% python3 -q
>>> import numpy as np
>>> np.set_printoptions(precision=1, suppress=True, linewidth=140, legacy="1.25")
>>> tidy = lambda a: np.round(a, 1) + 0
>>> F = np.loadtxt("sample18.csv", delimiter=",")
>>> F
array([[1., 6., 2., 1., 2.],
       [3., 0., 0., 3., 0.],
       [0., 3., 1., 3., 1.],
       [0., 0., 2., 3., 0.],
       [0., 6., 1., 1., 2.]])
>>> f = np.array([0, 2])
>>> np.convolve(F[4], f)
array([ 0.,  0., 12.,  2.,  2.,  4.])
>>> tidy(np.poly(F))
array([  1.,  -7.,  -8.,  39., 101.,   0.])
>>> tidy(np.linalg.eigvals(F))
array([ 7.1+0.j ,  3.4+0.j , -1.7+1.1j, -1.7-1.1j,  0. +0.j ])
>>> np.kron(np.eye(2, dtype=int), F)
array([[1., 6., 2., 1., 2., 0., 0., 0., 0., 0.],
       [3., 0., 0., 3., 0., 0., 0., 0., 0., 0.],
       [0., 3., 1., 3., 1., 0., 0., 0., 0., 0.],
       [0., 0., 2., 3., 0., 0., 0., 0., 0., 0.],
       [0., 6., 1., 1., 2., 0., 0., 0., 0., 0.],
       [0., 0., 0., 0., 0., 1., 6., 2., 1., 2.],
       [0., 0., 0., 0., 0., 3., 0., 0., 3., 0.],
       [0., 0., 0., 0., 0., 0., 3., 1., 3., 1.],
       [0., 0., 0., 0., 0., 0., 0., 2., 3., 0.],
       [0., 0., 0., 0., 0., 0., 6., 1., 1., 2.]])
>>> tidy(np.linalg.det(2 * F)), tidy(np.linalg.det(F))
(0.0, 0.0)
>>> tidy(np.linalg.det(F[::-1]))
0.0
>>> arr = np.loadtxt("test5.csv", delimiter=",")
>>> arr
array([[6., 0., 5., 5., 0.],
       [0., 6., 0., 0., 5.],
       [5., 0., 6., 5., 0.],
       [5., 0., 5., 6., 0.],
       [0., 5., 0., 0., 6.]])
>>> np.linalg.cond(arr) > 100
False
>>> np.linalg.matrix_rank(arr, rtol=0.1)
2
>>> np.argsort(-np.linalg.norm(arr, axis=0).round(6), kind="stable")[:3]
array([0, 2, 3])
>>> round(np.log10(np.linalg.cond(arr)))
1
>>> tidy(np.abs(np.linalg.svd(arr)[2][-1]))
array([0.8, 0. , 0.4, 0.4, 0. ])
>>> proj = np.triu(np.array([[9, 6, -2, -9, 4],
...     [-5, 4, 6, 8, 6],
...     [5, -7, 5, 5, 9],
...     [7, 8, -2, 7, -2],
...     [3, -7, 7, -1, -2]]), 1) + np.eye(5)
>>> Y = proj @ arr @ np.linalg.inv(proj)
>>> proj @ arr - arr @ proj
array([[-55.,  20., -45., -35.,  -5.],
       [ 70.,  30.,  40.,  30.,   0.],
       [ 25.,  15.,  35.,  45., -10.],
       [  0., -40.,  10.,  20., -65.],
       [  0.,   0., -30., -40., -30.]])
>>> tidy(np.linalg.det(Y))
176.0
>>> Y
array([[   -49.,    350.,  -2250.,   7950.,  34300.],
       [    70.,   -384.,   2520.,  -8820., -38255.],
       [    30.,   -135.,    901.,  -3120., -13605.],
       [     5.,    -40.,    255.,   -904.,  -3895.],
       [     0.,      5.,    -30.,    110.,    466.]])
>>> np.linalg.matrix_rank(Y)
5
>>> tidy(np.poly(Y))
array([   1.,  -30.,  260., -610.,  555., -176.])
>>> vec = np.array([-2, 2, 1, -1, -2])
>>> y = arr @ vec
>>> coef, lr = np.zeros(5), 1 / np.linalg.norm(arr, 2) ** 2
>>> for i in range(40):
...     coef -= lr * arr.T @ (arr @ coef - y)
...     if i % 10 == 0: print(i, round(np.linalg.norm(arr @ coef - y), 1))
... 
0 3.5
10 3.4
20 3.3
30 3.2
>>> tidy(np.linalg.cond(arr))
16.0
>>> (arr != 0).astype(int)
array([[1, 0, 1, 1, 0],
       [0, 1, 0, 0, 1],
       [1, 0, 1, 1, 0],
       [1, 0, 1, 1, 0],
       [0, 1, 0, 0, 1]])
>>> np.flatnonzero(np.linalg.matrix_power((arr != 0) + (arr.T != 0) + np.eye(5), 5)[0])
array([0, 2, 3])
>>> arr @ arr
array([[86.,  0., 85., 85.,  0.],
       [ 0., 61.,  0.,  0., 60.],
       [85.,  0., 86., 85.,  0.],
       [85.,  0., 85., 86.,  0.],
       [ 0., 60.,  0.,  0., 61.]])
>>> tidy(np.linalg.det(arr))
176.0
>>> tidy(np.sort(np.linalg.eigvals(arr).real))
array([ 1.,  1.,  1., 11., 16.])
>>> vec = np.array([-3, 3, 1, -1, -2])
>>> y = arr @ vec
>>> y
array([-18.,   8., -14., -16.,   3.])
>>> tidy(np.linalg.solve(arr, y + arr[:, 3]))
array([-3.,  3.,  1.,  0., -2.])
>>> tidy(np.linalg.solve(arr, arr[:, 0]))
array([1., 0., 0., 0., 0.])
